In [1]: import numpy as np

In [2]: import numpy.linalg as la

In [3]: np.set_printoptions(suppress=True, linewidth=140)

In [4]: rd = lambda a: np.round(a, 1) + 0

In [5]: feats = np.array([[0, 4, 0], [-4, 0, -3], [0, 3, 0]])

In [6]: U, sigma, VT = la.svd(feats)

In [7]: V = VT[:(sigma > 1e-8).sum()]

In [8]: rng = np.random.default_rng(1530)

In [9]: x = feats[2] + 4 * feats[1] + rng.integers(2) * np.eye(3)[0]

In [10]: print(x)
[-16.   3. -12.]

In [11]: rd(np.diag(V.T @ V))
Out[11]: array([0.6, 1. , 0.4])

In [12]: print(rd(V.T @ V))
[[0.6 0.  0.5]
 [0.  1.  0. ]
 [0.5 0.  0.4]]

In [13]: W0 = np.loadtxt("run14.csv", delimiter=",")

In [14]: W0
Out[14]: 
array([[ -1.5,   0. ,   0.2],
       [  1.6,  -0.4,  -0.2],
       [-10. ,   4. ,  -4. ],
       [  0.1,  -1.3,  -1. ],
       [ -0.1,   0.5,   0.6],
       [  0.3,  -2.5,  -0.1],
       [ -0.4,  -1.4,   0.8],
       [ -2.5,  -0.3,  -0.1],
       [  0.4,   1. ,   0.1],
       [  2.2,  -0.1,   0.6],
       [ -0.4,  -0.1,  -1.2],
       [ -2.2,   2.1,   0.7],
       [  0.6,   1.4,   0.1],
       [  0.8,  -0.8,  -0.1],
       [  0.4,  -0.8,   0.1],
       [  0.7,   0.3,   0.4],
       [  1.3,   0.8,  -1.3],
       [ -0.2,  -0.6,   0.4],
       [  0.8,   0.2,   1.1],
       [ -1.7,   0.4,  -0.3],
       [  1.5,  -0.6,   0.1],
       [ -0.6,   0.3,   0.5],
       [ -0.8,   0.3,  -1.2]])

In [15]: dist = la.norm(W0[:, None] - W0[None], axis=-1)

In [16]: dist.shape
Out[16]: (23, 23)

In [17]: print(rd(dist[:5, :5]))
[[ 0.   3.2 10.3  2.4  1.5]
 [ 3.2  0.  13.   1.9  2.1]
 [10.3 13.   0.  11.8 11.5]
 [ 2.4  1.9 11.8  0.   2.4]
 [ 1.5  2.1 11.5  2.4  0. ]]

In [18]: np.unravel_index(dist.round(6).argmax(), dist.shape)
Out[18]: (np.int64(2), np.int64(9))

In [19]: dist.mean(axis=1).argmax()
Out[19]: np.int64(2)

In [20]: dist[7].round(6).argsort(kind="stable")[:4]
Out[20]: array([ 7, 19,  0, 21])
